$ ipython --no-banner

In [1]: import numpy as np

In [2]: np.set_printoptions(precision=3, suppress=True, linewidth=160, legacy="1.25")

In [3]: rd = lambda a: np.round(a, 3) + 0

In [4]: mat = np.array([[1.1, -0.9, 1.3, 0.8, 0.3, -1.0],
   ...:     [-1.9, 0.7, 1.3, 0.7, -1.1, -7.5],
   ...:     [-0.3, 0.7, 0.2, 0.1, -1.3, 3.0],
   ...:     [-0.7, -0.1, -0.3, 0.0, 1.4, -2.0]])

In [5]: Uu, sv = np.linalg.svd(mat)
Traceback (most recent call last):
  Cell In[5], line 1
    Uu, sv = np.linalg.svd(mat)
ValueError: too many values to unpack (expected 2)


In [6]: Uu, sv, vt = np.linalg.svd(mat, full_matrices=False)

In [7]: rd(np.sqrt((sv ** 2).sum())), rd(np.linalg.norm(mat))
Out[7]: (9.33, 9.33)

In [8]: rd(Uu.T @ mat @ vt.T)
Out[8]: 
array([[8.659, 0.   , 0.   , 0.   ],
       [0.   , 2.672, 0.   , 0.   ],
       [0.   , 0.   , 2.123, 0.   ],
       [0.   , 0.   , 0.   , 0.648]])

In [9]: rd(np.abs(vt[0]))
Out[9]: array([0.194, 0.034, 0.138, 0.08 , 0.027, 0.967])

In [10]: rd(Uu.T @ Uu)
Out[10]: 
array([[1., 0., 0., 0.],
       [0., 1., 0., 0.],
       [0., 0., 1., 0.],
       [0., 0., 0., 1.]])

In [11]: rd(sv)
Out[11]: array([8.659, 2.672, 2.123, 0.648])

In [12]: np.allclose(Uu * sv @ vt, mat)
Out[12]: True

In [13]: x0 = np.array([-4, 3, 1, 4, -2, 0])

In [14]: mat @ np.eye(6)[0]
Out[14]: array([ 1.1, -1.9, -0.3, -0.7])

In [15]: (mat @ x0).argmax()
Out[15]: 1

In [16]: np.sign((mat @ x0).round(6))
Out[16]: array([-1.,  1.,  1., -1.])

In [17]: rd(np.einsum("ij,j->i", mat, x0))
Out[17]: array([-3.2, 16. ,  6.5, -0.6])

In [18]: X = np.loadtxt("sample11.csv", delimiter=",")

In [19]: X
Out[19]: 
array([[-3., -2.,  0.,  0.,  0.,  0.,  0.,  0.,  0.,  0.],
       [-2., -1., -2.,  0.,  0.,  0.,  0.,  0.,  0.,  0.],
       [ 0., -2.,  1., -2.,  0.,  0.,  0.,  0.,  0.,  0.],
       [ 0.,  0., -2., -1., -2.,  0.,  0.,  0.,  0.,  0.],
       [ 0.,  0.,  0., -2., -3., -2.,  0.,  0.,  0.,  0.],
       [ 0.,  0.,  0.,  0., -2.,  1., -2.,  0.,  0.,  0.],
       [ 0.,  0.,  0.,  0.,  0., -2.,  0., -2.,  0.,  0.],
       [ 0.,  0.,  0.,  0.,  0.,  0., -2.,  3., -2.,  0.],
       [ 0.,  0.,  0.,  0.,  0.,  0.,  0., -2., -3., -2.],
       [ 0.,  0.,  0.,  0.,  0.,  0.,  0.,  0., -2.,  3.]])

In [20]: # equal to its transpose

In [21]: ev, vecs = np.linalg.eigh(X)

In [22]: x0 = np.array([-1, -8, 6, -1, -8, 9, -3, 5, -1, -7])

In [23]: rd(x0 @ X @ x0 / (x0 @ x0)), rd(ev[0]), rd(ev[-1])
Out[23]: (2.042, -5.065, 4.824)

In [24]: (np.sign(vecs[:, -1].round(6)) == np.sign(vecs[0, -1].round(6))).astype(int)
Out[24]: array([1, 0, 1, 0, 1, 0, 1, 0, 1, 0])

In [25]: np.abs(X).sum(axis=1).max(), rd(np.abs(ev).max())
Out[25]: (7.0, 5.065)

In [26]: rd(np.linalg.eigvalsh(X[1:, 1:]))
Out[26]: array([-5.024, -4.204, -2.652, -1.665, -0.311,  2.351,  3.166,  3.515,  4.824])
